$ python3 -q
>>> import numpy as np
>>> np.set_printoptions(precision=2, suppress=True, linewidth=200)
>>> mat = np.load("x.npy")
>>> print(mat)
[[ 0 -4 -2 -4 -2  2  0  9 -3]
 [ 4  0 -4  2 -5 -5  1  0  1]
 [ 2  4  0 -1  8 -4 -4  1 -7]
 [ 4 -2  1  0  7 -2 -1  1  3]
 [ 2  5 -8 -7  0  3  7  0  2]
 [-2  5  4  2 -3  0  4 -9  4]
 [ 0 -1  4  1 -7 -4  0  1 -5]
 [-9  0 -1 -1  0  9 -1  0 -1]
 [ 3 -1  7 -3 -2 -4  5  1  0]]
>>> r = np.linalg.matrix_rank(mat)
>>> print(r)
8
>>> N = np.linalg.svd(mat)[2][r:].T
>>> print([int(np.linalg.matrix_rank(np.delete(mat, i, axis=0))) for i in range(9)])
[8, 8, 8, 8, 8, 8, 8, 8, 8]
>>> print([int(np.linalg.matrix_rank(mat[:, :j + 1])) for j in range(9)])
[1, 2, 3, 4, 5, 6, 7, 8, 8]
>>> print([int(np.linalg.matrix_rank(mat[:i])) for i in range(1, len(mat) + 1)])
[1, 2, 3, 4, 5, 6, 7, 8, 8]
>>> print(N[:, 0] / N[np.abs(N[:, 0]).round(6).argmax(), 0])
[ 0.34  0.04  0.02  1.    0.23  0.5   0.82  0.25 -0.47]
>>> print(N.shape)
(9, 1)
>>> rng = np.random.default_rng(7026)
>>> labels = rng.permutation(9)
>>> print(labels)
[6 5 1 0 3 7 2 4 8]
>>> out = mat[labels][:, labels]
>>> print(out)
[[ 0 -4 -1  0  1  1  4 -7 -5]
 [ 4  0  5 -2  2 -9  4 -3  4]
 [ 1 -5  0  4  2  0 -4 -5  1]
 [ 0  2 -4  0 -4  9 -2 -2 -3]
 [-1 -2 -2  4  0  1  1  7  3]
 [-1  9  0 -9 -1  0 -1  0 -1]
 [-4 -4  4  2 -1  1  0  8 -7]
 [ 7  3  5  2 -7  0 -8  0  2]
 [ 5 -4 -1  3 -3  1  7 -2  0]]
>>> print(np.round(np.linalg.det(out), 2), round(float(np.linalg.det(mat[labels])), 2))
-0.0 0.0
>>> print(np.round(np.sort(np.abs(np.linalg.eigvals(out))), 2) + 0)
[ 0.    0.8   0.8   9.71  9.71 14.8  14.8  17.47 17.47]
>>> U, s, vt = np.linalg.svd(mat)
>>> vecs = vt[:(s > 1e-8).sum()]
>>> x0 = mat[8] + -3 * mat[4] + rng.integers(2) * np.eye(9)[8]
>>> print(x0)
[ -3. -16.  31.  18.  -2. -13. -16.   1.  -5.]
>>> print(np.allclose(vecs.T @ vecs @ x0, x0))
False
>>> print(np.linalg.matrix_rank(np.vstack([mat, x0])))
9
>>> print(np.unique(mat.round(6), axis=0).shape)
(9, 9)
>>> print(np.allclose(mat[:-1].T @ np.linalg.lstsq(mat[:-1].T, mat[-1])[0], mat[-1]))
True
>>> print(np.round(np.trace(np.linalg.pinv(mat) @ mat), 2))
8.0
>>> U, s, vt = np.linalg.svd(mat)
>>> print(s.round(2) + 0)
[17.47 17.47 14.8  14.8   9.71  9.71  0.8   0.8   0.  ]
>>> print(np.argmax(s[:-1] / (s[1:] + 1e-6)) + 1)
8
>>> out = U[:, :8] @ np.diag(s[:8]) @ vt[:8]
>>> print(np.linalg.matrix_rank(mat, rtol=0.05))
6
>>> print(round(np.linalg.norm(mat - out, 2), 2), round(s[8], 2))
0.0 0.0
>>> print(round(np.abs(mat - out).max(), 2))
0.0
>>> print(round(float(np.linalg.norm(mat - out) / np.linalg.norm(mat)), 2))
0.0
>>> print(np.linalg.matrix_rank(out))
8
>>> u = np.array([-2, 2, 0, 2, 1, 0, 3])
>>> J = -2 * np.eye(7) + np.outer(u, u)
>>> print(J)
[[ 2. -4.  0. -4. -2.  0. -6.]
 [-4.  2.  0.  4.  2.  0.  6.]
 [ 0.  0. -2.  0.  0.  0.  0.]
 [-4.  4.  0.  2.  2.  0.  6.]
 [-2.  2.  0.  2. -1.  0.  3.]
 [ 0.  0.  0.  0.  0. -2.  0.]
 [-6.  6.  0.  6.  3.  0.  7.]]
>>> vals, vecs = np.linalg.eigh(J)
>>> x0 = np.array([-5, 4, -3, 3, 0, -5, 4])
>>> print(x0 @ J @ x0)
1096.0
>>> print((np.sign(vecs[:, -1].round(6)) == np.sign(vecs[0, -1].round(6))).astype(int))
[1 0 0 0 0 0 0]
>>> print(np.round(vecs * np.abs(vals) @ vecs.T, 2) + 0)
[[ 5.27 -3.27  0.   -3.27 -1.64  0.   -4.91]
 [-3.27  5.27  0.    3.27  1.64  0.    4.91]
 [ 0.    0.    2.    0.    0.    0.    0.  ]
 [-3.27  3.27  0.    5.27  1.64  0.    4.91]
 [-1.64  1.64  0.    1.64  2.82  0.    2.45]
 [ 0.    0.    0.    0.    0.    2.    0.  ]
 [-4.91  4.91  0.    4.91  2.45  0.    9.36]]
>>> print(x0 @ J @ x0 / (x0 @ x0), round(float(vals[0]), 2), round(vals[-1], 2))
10.96 -2.0 20.0
>>> print(vecs * np.maximum(vals, 0) @ vecs.T)
[[ 3.64 -3.64  0.   -3.64 -1.82  0.   -5.45]
 [-3.64  3.64  0.    3.64  1.82  0.    5.45]
 [ 0.    0.    0.    0.    0.    0.    0.  ]
 [-3.64  3.64  0.    3.64  1.82  0.    5.45]
 [-1.82  1.82  0.    1.82  0.91  0.    2.73]
 [ 0.    0.    0.    0.    0.    0.    0.  ]
 [-5.45  5.45  0.    5.45  2.73  0.    8.18]]
>>> x0 = np.array([1, 0, 3, 1, 1, 3, 3])
>>> print((J @ x0).argmax())
6
>>> print(J @ np.ones(7))
[-14.  10.  -2.  10.   4.  -2.  16.]
>>> print(np.sign((J @ x0).round(6)))
[-1.  1. -1.  1.  1. -1.  1.]
>>> print((J != 0).astype(int))
[[1 1 0 1 1 0 1]
 [1 1 0 1 1 0 1]
 [0 0 1 0 0 0 0]
 [1 1 0 1 1 0 1]
 [1 1 0 1 1 0 1]
 [0 0 0 0 0 1 0]
 [1 1 0 1 1 0 1]]
>>> print(np.flatnonzero(np.linalg.matrix_power((J != 0) + (J.T != 0) + np.eye(7), 7)[5]))
[5]
>>> print(np.sort(np.linalg.eigvals(J).real))
[-2. -2. -2. -2. -2. -2. 20.]
>>> U, s, vt = np.linalg.svd(J, full_matrices=False)
>>> print(round(np.sqrt((s ** 2).sum()), 2), round(float(np.linalg.norm(J)), 2))
20.59 20.59
>>> print(np.round(U.T @ U, 2) + 0)
[[1. 0. 0. 0. 0. 0. 0.]
 [0. 1. 0. 0. 0. 0. 0.]
 [0. 0. 1. 0. 0. 0. 0.]
 [0. 0. 0. 1. 0. 0. 0.]
 [0. 0. 0. 0. 1. 0. 0.]
 [0. 0. 0. 0. 0. 1. 0.]
 [0. 0. 0. 0. 0. 0. 1.]]
>>> print((s > 1e-8).sum())
7
>>> print(np.abs(vt[0]))
[0.43 0.43 0.   0.43 0.21 0.   0.64]
>>> X = np.loadtxt("layer3.csv", delimiter=",")
>>> print(X)
[[-0.76 -3.49 -2.36  0.75 -0.86  1.67  1.61]
 [ 3.73 -1.13  1.03  1.03  1.25 -2.37  0.73]
 [-0.58 -1.08  1.72  2.57 -0.52  2.93 -2.26]
 [ 0.77 -1.43  3.23  1.06 -0.24 -3.03 -1.25]
 [-0.61  3.28 -0.55 -1.14  0.71 -2.58 -2.26]
 [-2.59 -3.33 -0.8  -0.6  -1.08 -1.2   1.9 ]
 [-0.04 -3.6  -1.39  0.9  -1.33  1.89 -1.99]
 [ 2.94 -1.34 -1.73  2.28  2.2   0.98  0.78]
 [ 2.29  1.54  2.69  1.58 -0.23  2.65 -0.76]
 [-1.55  1.3   1.43  2.4  -0.62  2.03  2.93]
 [ 1.93 -2.3  -0.11  0.26  1.89  3.49  0.37]
 [-0.16  1.67 -2.19  2.97  2.92 -0.17 -0.21]
 [ 1.5  -3.41  0.58  0.29  0.97 -0.38  3.1 ]
 [-0.52  1.94 -1.   -0.45  4.19  0.87 -1.21]
 [ 3.52  0.98 -0.41  1.25 -1.59  1.53  2.24]
 [ 1.16 -0.24  1.53  3.23  2.55  1.59  1.35]
 [ 1.54 -0.39 -0.28 -0.5  -3.36 -1.06 -3.11]
 [ 1.23 -3.01 -0.65 -0.55  2.19  1.57  2.54]
 [-1.07  0.64 -1.8  -0.03 -1.   -0.61  4.34]
 [ 3.71 -2.43 -1.26  1.25  0.09  0.11  1.47]
 [-2.03  2.75 -2.34 -1.14  0.81 -1.63  1.8 ]
 [ 0.36  0.94  0.95  0.82 -1.75  2.76 -3.42]
 [ 0.85  0.36  4.14  0.14  0.54 -2.2  -1.35]
 [-0.31  1.7  -1.14  2.35 -0.16 -3.9  -0.01]
 [-0.29 -1.97 -1.7   0.36 -1.1   3.71 -1.74]
 [-2.03  0.51 -3.3  -0.05  2.46 -1.64  0.99]
 [ 2.71  0.69 -3.3   0.06  1.47  0.34  2.01]
 [ 0.67  0.18  2.79  0.18 -0.8   3.22 -2.38]
 [ 3.75 -1.87 -0.41  0.31  0.89  2.08 -1.44]
 [ 0.77 -1.73  3.18 -2.09  0.3   2.15  1.48]
 [-0.37  0.7  -3.38 -2.25  0.23  2.67  0.86]
 [-0.28  3.42  1.17 -0.38  0.73 -3.31  0.52]
 [ 3.32  0.4  -0.05 -3.08 -1.51  0.66  1.27]
 [ 2.55 -3.33 -0.32  0.72 -2.31  0.8   0.92]
 [ 2.31 -1.13 -1.21  1.64 -1.53  0.3   3.44]
 [-1.62  1.49  1.24  2.54 -1.04 -1.8   2.8 ]
 [ 0.71  2.21 -1.61 -1.07 -0.22  1.85 -3.53]
 [-1.17 -2.23 -1.21 -2.9  -2.28 -1.8  -0.6 ]
 [ 0.42  2.03  1.7   0.29  1.53 -3.63 -1.49]
 [-0.11 -1.39  1.22  4.07  0.66 -1.11 -1.81]
 [ 1.    0.58 -0.59 -1.48 -0.45 -4.1   2.03]
 [-0.08 -0.68  1.21  1.05 -3.14 -0.85 -3.37]
 [ 1.99  1.22 -1.27 -2.31  2.76 -1.55  1.6 ]
 [-3.44 -2.37 -1.81  0.22 -1.8  -0.88  0.47]
 [-2.61 -1.77 -1.06  1.48  1.09 -2.44 -2.14]
 [ 2.04 -3.24 -0.87 -0.49 -0.26  3.01  0.49]
 [-0.99 -1.03  0.07  2.9   0.48 -0.79  3.7 ]
 [ 0.82 -0.02 -1.53  1.02  2.63  3.25 -1.87]
 [ 0.19  1.38  4.23 -1.68 -0.91  0.52 -1.12]
 [ 1.81 -0.41  3.44  1.31  0.96  1.5  -2.19]]
>>> d = np.linalg.norm(X[:, None] - X[None], axis=-1)
>>> print(np.linalg.norm(X, axis=1))
[5.   5.   5.   5.   5.   5.   5.   5.   5.   5.   5.   5.   5.   5.   5.   5.   4.99 5.   5.   5.   5.   5.   5.   5.   5.   5.   5.   5.   5.   5.   5.   5.   5.   5.   5.   5.   5.01 5.   5.
 4.99 5.   5.   5.   5.   5.   5.   5.   5.   5.   5.  ]
>>> print(np.unravel_index(d.round(6).argmax(), d.shape))
(np.int64(3), np.int64(30))
>>> print(d[11].round(6).argsort(kind="stable")[:4])
[11 13 25  7]
>>> labels = X[:, 0] > np.median(X[:, 0])
>>> u = X[labels].mean(axis=0) - X[~labels].mean(axis=0)
>>> print(labels.astype(int))
[0 1 0 1 0 0 0 1 1 0 1 0 1 0 1 1 1 1 0 1 0 0 1 0 0 0 1 1 1 1 0 0 1 1 1 0 1 0 0 0 1 0 1 0 0 1 0 1 0 1]
>>> x0 = np.array([5, 0, 4, 2, 4, 3, 3, 4, -1])
>>> print(np.round(np.linalg.eigvals(mat).real, 2) + 0)
[0. 0. 0. 0. 0. 0. 0. 0. 0.]
>>> print(x0 @ mat @ x0)
0
>>> print(np.round(np.linalg.svd(mat, compute_uv=False), 2) + 0)
[17.47 17.47 14.8  14.8   9.71  9.71  0.8   0.8   0.  ]
>>> Q = np.linalg.solve(np.eye(9) - mat, np.eye(9) + mat)
>>> print(np.round(Q @ Q.T, 2) + 0)
[[1. 0. 0. 0. 0. 0. 0. 0. 0.]
 [0. 1. 0. 0. 0. 0. 0. 0. 0.]
 [0. 0. 1. 0. 0. 0. 0. 0. 0.]
 [0. 0. 0. 1. 0. 0. 0. 0. 0.]
 [0. 0. 0. 0. 1. 0. 0. 0. 0.]
 [0. 0. 0. 0. 0. 1. 0. 0. 0.]
 [0. 0. 0. 0. 0. 0. 1. 0. 0.]
 [0. 0. 0. 0. 0. 0. 0. 1. 0.]
 [0. 0. 0. 0. 0. 0. 0. 0. 1.]]
>>> print(round(np.linalg.det(Q), 2))
1.0
>>> out = np.array([[1, -1], [-1, 2]])
>>> A = np.kron(np.eye(2, dtype=int), out)
>>> print(A)
[[ 1 -1  0  0]
 [-1  2  0  0]
 [ 0  0  1 -1]
 [ 0  0 -1  2]]
>>> low = np.linalg.cholesky(A)
>>> print(np.diag(low) ** 2)
[1. 1. 1. 1.]
>>> print(low)
[[ 1.  0.  0.  0.]
 [-1.  1.  0.  0.]
 [ 0.  0.  1.  0.]
 [ 0.  0. -1.  1.]]
>>> print(low @ low.T)
[[ 1. -1.  0.  0.]
 [-1.  2.  0.  0.]
 [ 0.  0.  1. -1.]
 [ 0.  0. -1.  2.]]
>>> P = np.triu(np.array([[8, 4, 4, 9], [3, 8, -4, 8], [0, 9, 3, -4], [-3, -1, -9, 3]]), 1) + np.eye(4)
>>> out = P @ low @ np.linalg.inv(P)
>>> print(P @ low - low @ P)
[[-4.  0. -9.  0.]
 [ 0.  4. -4.  9.]
 [ 0.  0.  4.  0.]
 [ 0.  0.  0. -4.]]
>>> print(np.poly(out))
[ 1. -4.  6. -4.  1.]
>>> print(np.trace(out), np.trace(low))
4.0 4.0
>>> print(round(np.linalg.det(out), 2))
1.0
>>> t = np.radians(60)
>>> R = np.eye(4)
>>> R[1, 1] = R[3, 3] = np.cos(t)
>>> R[1, 3], R[3, 1] = -np.sin(t), np.sin(t)
>>> print(R)
[[ 1.    0.    0.    0.  ]
 [ 0.    0.5   0.   -0.87]
 [ 0.    0.    1.    0.  ]
 [ 0.    0.87  0.    0.5 ]]
>>> out = A @ R.T
>>> print(np.linalg.svd(A, compute_uv=False), np.linalg.svd(out, compute_uv=False))
[2.62 2.62 0.38 0.38] [2.62 2.62 0.38 0.38]
>>> print(np.allclose(A @ A.T, out @ out.T))
True
>>> m1 = np.load("case1.npy")
>>> print(m1)
[[ 1.    0.    0.    0.    0.    0.    0.    0.    0.    0.    0.    0.    0.  ]
 [ 0.    1.    0.    0.    0.    0.    0.    0.    0.    0.    0.    0.    0.  ]
 [ 0.    0.    1.    0.    0.    0.    0.    0.    0.    0.    0.    0.    0.  ]
 [ 0.    0.    0.    0.31  0.    0.    0.    0.    0.    0.   -0.95  0.    0.  ]
 [ 0.    0.    0.    0.    1.    0.    0.    0.    0.    0.    0.    0.    0.  ]
 [ 0.    0.    0.    0.    0.    1.    0.    0.    0.    0.    0.    0.    0.  ]
 [ 0.    0.    0.    0.    0.    0.    1.    0.    0.    0.    0.    0.    0.  ]
 [ 0.    0.    0.    0.    0.    0.    0.    1.    0.    0.    0.    0.    0.  ]
 [ 0.    0.    0.    0.    0.    0.    0.    0.    1.    0.    0.    0.    0.  ]
 [ 0.    0.    0.    0.    0.    0.    0.    0.    0.    1.    0.    0.    0.  ]
 [ 0.    0.    0.    0.95  0.    0.    0.    0.    0.    0.    0.31  0.    0.  ]
 [ 0.    0.    0.    0.    0.    0.    0.    0.    0.    0.    0.    1.    0.  ]
 [ 0.    0.    0.    0.    0.    0.    0.    0.    0.    0.    0.    0.    1.  ]]
>>> # orthonormal columns
>>> print(np.linalg.norm(m1, axis=0))
[1. 1. 1. 1. 1. 1. 1. 1. 1. 1. 1. 1. 1.]
>>> x0 = np.array([-2, -2, 3, -3, -3, 2, 3, 1, 1, 2, 0, 0, -1])
>>> print(np.einsum("ij,j->i", m1, x0))
[-2.   -2.    3.   -0.93 -3.    2.    3.    1.    1.    2.   -2.85  0.   -1.  ]
>>> print(m1 @ x0)
[-2.   -2.    3.   -0.93 -3.    2.    3.    1.    1.    2.   -2.85  0.   -1.  ]
>>> print(m1 @ np.eye(13)[9])
[0. 0. 0. 0. 0. 0. 0. 0. 0. 1. 0. 0. 0.]
>>> print((m1 * x0).sum(axis=1))
[-2.   -2.    3.   -0.93 -3.    2.    3.    1.    1.    2.   -2.85  0.   -1.  ]
>>> basis = np.array([[0, -5, -5, 5, -5, 0, 0], [-1, 0, -4, 5, -5, 5, 5]])
>>> F = np.repeat(basis, 17 // 2, axis=0)
>>> F = F + 0.05 * rng.normal(size=F.shape)
>>> print(F.round(2) + 0)
[[ 0.   -4.98 -4.99  5.07 -5.01  0.05 -0.07]
 [-0.02 -5.01 -4.9   4.99 -5.    0.07  0.03]
 [ 0.03 -5.06 -4.95  4.93 -5.05 -0.06 -0.01]
 [ 0.   -5.   -4.91  4.97 -5.03  0.05  0.03]
 [ 0.04 -5.03 -5.02  4.92 -5.11 -0.06 -0.04]
 [ 0.04 -5.02 -5.1   4.97 -5.03 -0.04  0.01]
 [-0.06 -4.98 -5.13  4.98 -5.07 -0.02 -0.07]
 [ 0.01 -4.98 -5.09  4.97 -5.04  0.01  0.01]
 [-1.02 -0.02 -4.    5.09 -4.9   4.97  5.01]
 [-0.99  0.04 -3.91  4.95 -4.94  5.02  5.07]
 [-1.02 -0.04 -4.01  4.98 -5.06  4.95  5.01]
 [-0.97 -0.06 -4.    4.93 -4.99  5.03  4.96]
 [-0.93 -0.03 -4.02  5.04 -5.01  4.95  5.09]
 [-0.96  0.06 -4.    5.   -5.03  4.97  4.99]
 [-1.01  0.03 -3.99  5.04 -4.98  4.97  5.06]
 [-0.94 -0.06 -4.01  4.95 -4.92  5.06  5.07]]
>>> def softmax(z):
...     e = np.exp(z - z.max(axis=-1, keepdims=True))
...     return e / e.sum(axis=-1, keepdims=True)
... 
>>> print(softmax(F).sum(axis=1))
[1. 1. 1. 1. 1. 1. 1. 1. 1. 1. 1. 1. 1. 1. 1. 1.]
>>> print(np.round(softmax(10 * F[2]), 2) + 0)
[0. 0. 0. 1. 0. 0. 0.]
>>> scores = F @ F.T / np.sqrt(7)
>>> print(np.round(softmax(scores)[2] @ F, 2) + 0)
[ 0.   -5.01 -5.02  4.98 -5.05 -0.01 -0.02]
>>> print(softmax(scores).round(6).argmax(axis=1))
[ 6  6  6  6  6  6  6  6 12 12 12 12 12 12 12 12]
